% python3 -q
>>> import numpy as np
>>> np.set_printoptions(precision=2, suppress=True, linewidth=120, sign=" ")
>>> E = np.load("data.npy")
>>> E
array([[ 1.  ,  0.  ,  0.  ,  0.  ],
       [ 0.  ,  1.  ,  0.  ,  0.  ],
       [ 0.  ,  0.  ,  0.81, -0.59],
       [ 0.  ,  0.  ,  0.59,  0.81]])
>>> # columns are unit length and at right angles
>>> th = np.radians(90)
>>> Rm = np.eye(4)
>>> Rm[0, 0] = Rm[2, 2] = np.cos(th)
>>> Rm[0, 2], Rm[2, 0] = -np.sin(th), np.sin(th)
>>> Rm.round(2) + 0
array([[ 0.,  0., -1.,  0.],
       [ 0.,  1.,  0.,  0.],
       [ 1.,  0.,  0.,  0.],
       [ 0.,  0.,  0.,  1.]])
>>> A2 = E @ Rm.T
>>> np.linalg.svd(E, compute_uv=False), np.linalg.svd(A2, compute_uv=False)
(array([ 1.,  1.,  1.,  1.]), array([ 1.,  1.,  1.,  1.]))
>>> np.abs(A2 - E).max(axis=0)
array([ 1.,  0.,  1.,  0.])
>>> np.allclose(np.linalg.norm(E, axis=1), np.linalg.norm(A2, axis=1))
True
>>> np.allclose(E @ E.T, A2 @ A2.T)
True
>>> A2.round(2) + 0
array([[ 0.  ,  0.  ,  1.  ,  0.  ],
       [ 0.  ,  1.  ,  0.  ,  0.  ],
       [-0.81,  0.  ,  0.  , -0.59],
       [-0.59,  0.  ,  0.  ,  0.81]])
>>> A2 = np.array([[2, -1], [2, -1], [2, -3], [-1, 1]])
>>> np.einsum("ij,ij->i", E, E)
array([ 1.,  1.,  1.,  1.])
>>> np.linalg.matrix_rank(np.vstack([E, A2.T]))
np.int64(4)
>>> np.vstack([E, A2.T]).shape
(6, 4)
>>> A2.T @ E.T
array([[ 2.  ,  2.  ,  2.21,  0.37],
       [-1.  , -1.  , -3.01, -0.95]])
>>> np.einsum("ik,kj->ji", E, A2)
array([[ 2.  ,  2.  ,  2.21,  0.37],
       [-1.  , -1.  , -3.01, -0.95]])
>>> np.einsum("ij->j", E)
array([ 1.  ,  1.  ,  1.4 ,  0.22])
